>>> import numpy as np
>>> import numpy.linalg as la
>>> np.set_printoptions(precision=2, suppress=True, linewidth=120)
>>> tidy = lambda a: np.round(a, 2) + 0
>>> J = np.array([[-3, -2, -1, 0, 1],
...     [2, 3, 4, 5, 6],
...     [7, 8, 9, 10, 11],
...     [12, 13, 14, 15, 16],
...     [17, 18, 19, 20, 21]])
>>> gram = J.T @ J
>>> print(np.diag(gram))
[495 570 655 750 855]
>>> print(tidy(la.svd(J, compute_uv=False) ** 2))
[3306.1   18.9    0.     0.     0. ]
>>> print(la.matrix_rank(gram))
2
>>> print(np.allclose(gram, gram.T))
True
>>> print(np.trace(gram), (J ** 2).sum())
3325 3325
>>> print([round(float(x), 2) for x in la.svd(J, compute_uv=False)[:3]])
[57.5, 4.35, 0.0]
>>> print(la.cond(J) > 100)
True
>>> print(tidy(la.norm(J, 2) / la.norm(J)))
1.0
>>> other = J[0, 0] * J[1:] - np.outer(J[1:, 0], J[0])
>>> print(other)
[[  0  -5 -10 -15 -20]
 [  0 -10 -20 -30 -40]
 [  0 -15 -30 -45 -60]
 [  0 -20 -40 -60 -80]]
>>> print(la.matrix_rank(other), la.matrix_rank(J))
1 2
>>> print(tidy(J[:, 0] / J[0, 0]))
[ 1.   -0.67 -2.33 -4.   -5.67]
>>> print(tidy(other @ la.pinv(other) @ other))
[[  0.  -5. -10. -15. -20.]
 [  0. -10. -20. -30. -40.]
 [  0. -15. -30. -45. -60.]
 [  0. -20. -40. -60. -80.]]
>>> print(la.lstsq(other[:-1].T, other[-1])[2])
1
>>> other = np.array([[-9, -1, 7, 7, -3],
...     [5, 8, 0, 6, 8],
...     [5, -5, -5, -9, -7],
...     [8, 0, -4, -8, 8],
...     [-8, -8, -5, 0, -6]])
>>> other[-1] = other[0]
>>> m1 = other + 0.02 * np.eye(5)
>>> print(m1)
[[-8.98 -1.    7.    7.   -3.  ]
 [ 5.    8.02  0.    6.    8.  ]
 [ 5.   -5.   -4.98 -9.   -7.  ]
 [ 8.    0.   -4.   -7.98  8.  ]
 [-9.   -1.    7.    7.   -2.98]]
>>> other = np.array([[2, -2], [2, 2], [1, -2], [1, 0], [-1, 0]])
>>> print(tidy(m1 @ other))
[[ -2.96   1.96]
 [ 24.04   6.04]
 [ -6.98 -10.04]
 [ -3.98  -8.  ]
 [ -3.02   2.  ]]
>>> print(la.matrix_rank(np.vstack([m1, other.T])))
5
>>> other = np.array([[3, -2, -1, 3], [0, 2, 2, 1], [0, -2, 2, -3]])
>>> data = other.T @ other
>>> print(data)
[[ 9 -6 -3  9]
 [-6 12  2  2]
 [-3  2  9 -7]
 [ 9  2 -7 19]]
>>> # rank 3
>>> t = np.radians(135)
>>> r_ = np.eye(4)
>>> r_[2, 2] = r_[0, 0] = np.cos(t)
>>> r_[2, 0], r_[0, 2] = -np.sin(t), np.sin(t)
>>> print(tidy(r_))
[[-0.71  0.    0.71  0.  ]
 [ 0.    1.    0.    0.  ]
 [-0.71  0.   -0.71  0.  ]
 [ 0.    0.    0.    1.  ]]
>>> other = data @ r_.T
>>> print(np.allclose(la.norm(data, axis=1), la.norm(other, axis=1)))
True
>>> print(tidy(la.svd(data, compute_uv=False)), tidy(la.svd(other, compute_uv=False)))
[27.66 15.16  6.18  0.  ] [27.66 15.16  6.18  0.  ]
>>> x = np.array([3, -3, -4, 9])
>>> print(r_.T @ (r_ @ x))
[ 3. -3. -4.  9.]
>>> print([p for p in range(1, 25) if np.allclose(la.matrix_power(r_, p), np.eye(4))])
[8, 16, 24]
>>> print(tidy(np.sort(np.abs(np.degrees(np.angle(la.eigvals(r_)))))))
[  0.   0. 135. 135.]
>>> print(tidy(la.norm(x)), tidy(la.norm(r_ @ x)))
10.72 10.72
>>> print(tidy(la.det(r_)))
1.0
>>> K = 3 * np.eye(5) + np.ones((5, 5))
>>> print(K)
[[4. 1. 1. 1. 1.]
 [1. 4. 1. 1. 1.]
 [1. 1. 4. 1. 1.]
 [1. 1. 1. 4. 1.]
 [1. 1. 1. 1. 4.]]
>>> print(np.fft.fft(K[0]))
[8.+0.j 3.+0.j 3.+0.j 3.+0.j 3.+0.j]
>>> print(np.allclose(K @ K.T, K.T @ K))
True
>>> print((K @ K)[0])
[20. 11. 11. 11. 11.]
>>> print(np.sort(np.abs(np.fft.fft(K[0]))), tidy(np.sort(la.svd(K, compute_uv=False))))
[3. 3. 3. 3. 8.] [3. 3. 3. 3. 8.]
>>> x = np.ones(5)
>>> for _ in range(7):
...     x = K @ x
...     x /= la.norm(x)
...     print(round(x @ K @ x, 2))
... 
8.0
8.0
8.0
8.0
8.0
8.0
8.0
>>> print(tidy(x))
[0.45 0.45 0.45 0.45 0.45]
>>> print(tidy(la.eigvalsh(K)[-1]))
8.0
>>> r0 = np.array([1, 2, 0, -2, 2])
>>> other = K + np.outer(r0, np.eye(5)[3])
>>> print(la.matrix_rank(other - K))
1
>>> A = np.array([[0, 0, 0, 0, 0, 0],
...     [0, 0, 0, 0, 0, 0],
...     [0, 0, 0, 0, 0, 0],
...     [-1, -2, -3, -1, -2, -3],
...     [-2, 0, -3, -2, 0, -3],
...     [0, -1, -1, 0, -1, -1]])
>>> print(tidy(np.trace(la.pinv(A) @ A)))
3.0
>>> print(la.lstsq(A[:-1].T, A[-1])[2])
2
>>> proj = np.triu(np.array([[2, 0, 2, 2, 1],
...     [2, 0, 3, 0, 1],
...     [2, 2, 3, 2, 1],
...     [2, 3, 0, 0, 3],
...     [3, 3, 3, 2, 2]]), 1) + np.eye(5)
>>> other = proj @ m1 @ la.inv(proj)
>>> print(tidy(np.poly(other)))
[   1.     16.9  -126.36  663.54 -122.39    2.18]
>>> print(tidy(proj @ m1 - m1 @ proj))
[[ 17. -11.  10. -23. -19.]
 [  6. -16. -42. -30. -55.]
 [  7.  -1.   4.  -9.  45.]
 [-27.  -3.   5.  13.  11.]
 [  0.   0.  21.   4. -18.]]
>>> U, sv, VT = la.svd(A)
>>> V = VT[:(sv > 1e-8).sum()]
>>> rng = np.random.default_rng(67)
>>> x = A[2] + -2 * A[4] + rng.integers(2) * np.eye(6)[4]
>>> print(x)
[4. 0. 6. 4. 1. 6.]
>>> print(tidy(np.diag(V.T @ V)))
[0.5 0.5 0.5 0.5 0.5 0.5]
>>> mat = np.load("sample12.npy")
>>> print(mat)
[[0 0 0 0 0]
 [2 3 0 0 0]
 [0 0 2 0 0]
 [2 2 0 3 0]
 [0 3 3 0 0]]
>>> print(la.cond(mat) > 100)
True
>>> print(tidy(la.norm(mat, 2) / la.norm(mat)))
0.8
>>> print([round(float(x), 2) for x in la.svd(mat, compute_uv=False)[:3]])
[5.75, 3.69, 2.16]
>>> x = np.array([-1, 1, -1, -1, -2])
>>> print((mat @ x).argmax())
1
>>> print(mat @ np.ones(5))
[0. 5. 2. 7. 6.]
>>> print(mat @ x)
[ 0  1 -2 -3  0]
>>> print((mat * x).sum(axis=1))
[ 0  1 -2 -3  0]
>>> print(la.norm(mat @ x) <= la.norm(mat, 2) * la.norm(x) + 1e-9)
True
>>> print(mat * x)
[[ 0  0  0  0  0]
 [-2  3  0  0  0]
 [ 0  0 -2  0  0]
 [-2  2  0 -3  0]
 [ 0  3 -3  0  0]]
>>> W0 = np.array([[-0.55, 1.52, 1.42], [0.22, 1.42, -1.81], [-1.48, -0.28, -1.83]])
>>> print(W0)
[[-0.55  1.52  1.42]
 [ 0.22  1.42 -1.81]
 [-1.48 -0.28 -1.83]]
>>> z = rng.permutation(3)
>>> other = W0[:, z] * rng.choice([-1, 1], 3)
>>> print(other)
[[-1.42  0.55  1.52]
 [ 1.81 -0.22  1.42]
 [ 1.83  1.48 -0.28]]
>>> U, _, VT = la.svd(W0.T @ other)
>>> print(tidy(la.lstsq(W0, other)[0]))
[[ 0. -1.  0.]
 [ 0.  0.  1.]
 [-1.  0.  0.]]
>>> x = np.array([1, -2, -1])
>>> target = W0 @ x
>>> beta, lr = np.zeros(3), 1 / la.norm(W0, 2) ** 2
>>> for i in range(6):
...     beta -= lr * W0.T @ (W0 @ beta - target)
...     if i % 1 == 0: print(i, round(la.norm(W0 @ beta - target), 2))
... 
0 2.51
1 1.45
2 0.9
3 0.61
4 0.43
5 0.31
>>> print(tidy(beta))
[ 0.8  -1.98 -0.95]
>>> r0, g = W0[0], W0[1]
>>> print(tidy(r0 @ r0))
4.63
>>> print(tidy(r0 @ g))
-0.53
>>> pr = (r0 @ g) / (r0 @ r0) * r0
>>> print(tidy(np.outer(r0, g)))
[[-0.12 -0.78  1.  ]
 [ 0.33  2.16 -2.75]
 [ 0.31  2.02 -2.57]]
>>> print(tidy(la.norm(r0 + g) ** 2 + la.norm(r0 - g) ** 2))
19.94
>>> print(tidy(pr))
[ 0.06 -0.17 -0.16]
>>> print((g - pr) @ r0)
0.0
>>> print(tidy(g - pr))
[ 0.16  1.59 -1.65]
>>> O, V = la.qr(W0[:, :2])[0], la.qr(W0[:, 2:])[0]
>>> sv = la.svd(O.T @ V, compute_uv=False)
>>> print(tidy(np.degrees(np.arccos(sv.clip(0, 1)))))
[70.89]
>>> print(np.argsort(-la.norm(m1, axis=0).round(6), kind="stable")[:3])
[3 0 4]
>>> feats = np.array([[9, 0, 2, 6, 7], [8, 4, 0, 4, 3], [0, 7, 2, 3, 4], [7, 6, 8, 6, 0]])
>>> feats[:, 0] = -2 * feats[:, 3]
>>> print(feats)
[[-12   0   2   6   7]
 [ -8   4   0   4   3]
 [ -6   7   2   3   4]
 [-12   6   8   6   0]]
>>> x = np.array([2, 0, 0, 1, 0])
>>> h1 = np.maximum(feats @ x, 0)
>>> print(feats * (h1 > 1e-9)[:, None])
[[0 0 0 0 0]
 [0 0 0 0 0]
 [0 0 0 0 0]
 [0 0 0 0 0]]
>>> print(tidy(np.tanh(feats @ x)))
[-1. -1. -1. -1.]
>>> print(h1)
[0 0 0 0]
>>> print(np.flatnonzero(h1 > 1e-9))
[]
>>> def softmax(z):
...     e = np.exp(z - z.max(axis=-1, keepdims=True))
...     return e / e.sum(axis=-1, keepdims=True)
... 
>>> print(tidy(softmax(10 * feats[0])))
[0. 0. 0. 0. 1.]
>>> print(tidy(softmax(feats).sum(axis=1)))
[1. 1. 1. 1.]
>>> print(tidy(softmax(feats[0])))
[0.   0.   0.   0.27 0.73]
>>> att = feats @ feats.T / np.sqrt(5)
>>> print(tidy(softmax(att)[0] @ feats))
[-12.   0.   2.   6.   7.]
>>> print(tidy(softmax(att)))
[[1.   0.   0.   0.  ]
 [0.21 0.   0.   0.79]
 [0.   0.   0.   1.  ]
 [0.   0.   0.   1.  ]]
>>> other = feats + rng.integers(-2, 3, (4, 1)) @ rng.integers(-2, 3, (1, 5))
>>> print(other)
[[-11   0   4   5   5]
 [ -9   4  -2   5   5]
 [ -5   7   4   2   2]
 [-12   6   8   6   0]]
>>> print(la.matrix_rank(other - feats, tol=1e-8))
1
>>> print(other - feats)
[[ 1  0  2 -1 -2]
 [-1  0 -2  1  2]
 [ 1  0  2 -1 -2]
 [ 0  0  0  0  0]]
>>> print(np.abs(other - feats).sum(axis=1))
[6 6 6 0]
>>> r0 = np.array([-1, -3, 2])
>>> print(np.cross(other[3, :3], other[2, :3]))
[-32   8 -54]
>>> print(np.convolve(other[3], r0))
[ 12  30 -50 -18  -2  12   0]
>>> print(np.correlate(other[3], other[2], "full"))
[-24 -12 -20 -32 146  50   2 -30   0]
